$ python3 -q
>>> import numpy as np
>>> from numpy import linalg as LA
>>> np.set_printoptions(suppress=True, linewidth=140)
>>> def rd(a):
...     return np.round(a, 3) + 0
... 
>>> mat = np.array([[1, 1, -1, -1, -1, -1, 1, 1],
...     [1, 1, 1, 1, -1, -1, -1, -1],
...     [1, -1, -1, 1, -1, 1, 1, -1],
...     [1, -1, 1, -1, -1, 1, -1, 1],
...     [1, 1, -1, -1, 1, 1, -1, -1]])
>>> print(mat)
[[ 1  1 -1 -1 -1 -1  1  1]
 [ 1  1  1  1 -1 -1 -1 -1]
 [ 1 -1 -1  1 -1  1  1 -1]
 [ 1 -1  1 -1 -1  1 -1  1]
 [ 1  1 -1 -1  1  1 -1 -1]]
>>> G = mat.T @ mat
>>> print(rd(LA.eigvalsh(G)[::-1]))
[8. 8. 8. 8. 8. 0. 0. 0.]
>>> M = np.array([[-1.5, 1.4, 0.1, -0.4, 1.6, 0.5, -0.7, 0.0],
...     [-0.9, -0.2, -0.8, -0.6, 0.7, -0.3, -0.5, -1.0],
...     [0.3, 0.0, -0.5, 1.0, -0.7, 0.4, -0.5, 1.2],
...     [-1.7, 0.0, -0.7, 1.8, 1.1, 1.3, -0.4, -0.3],
...     [-0.7, 0.4, 0.4, -1.5, 0.3, -0.2, -0.6, -2.1],
...     [1.7, -2.2, 1.4, -2.2, -0.1, -1.0, -1.3, 0.9],
...     [2.2, 0.1, -0.8, 0.6, -0.3, -0.7, -1.8, 0.3]])
>>> print(M)
[[-1.5  1.4  0.1 -0.4  1.6  0.5 -0.7  0. ]
 [-0.9 -0.2 -0.8 -0.6  0.7 -0.3 -0.5 -1. ]
 [ 0.3  0.  -0.5  1.  -0.7  0.4 -0.5  1.2]
 [-1.7  0.  -0.7  1.8  1.1  1.3 -0.4 -0.3]
 [-0.7  0.4  0.4 -1.5  0.3 -0.2 -0.6 -2.1]
 [ 1.7 -2.2  1.4 -2.2 -0.1 -1.  -1.3  0.9]
 [ 2.2  0.1 -0.8  0.6 -0.3 -0.7 -1.8  0.3]]
>>> print(rd(LA.norm(M, axis=1)))
[2.771 1.918 1.918 3.126 2.821 4.247 3.124]
>>> other = M / np.sqrt((M ** 2).mean(axis=1, keepdims=True))
>>> print(rd(other[0]))
[-1.531  1.429  0.102 -0.408  1.633  0.51  -0.714  0.   ]
>>> print(rd(LA.norm(other, axis=1)))
[2.828 2.828 2.828 2.828 2.828 2.828 2.828]
>>> print(LA.matrix_rank(other) == LA.matrix_rank(M))
True
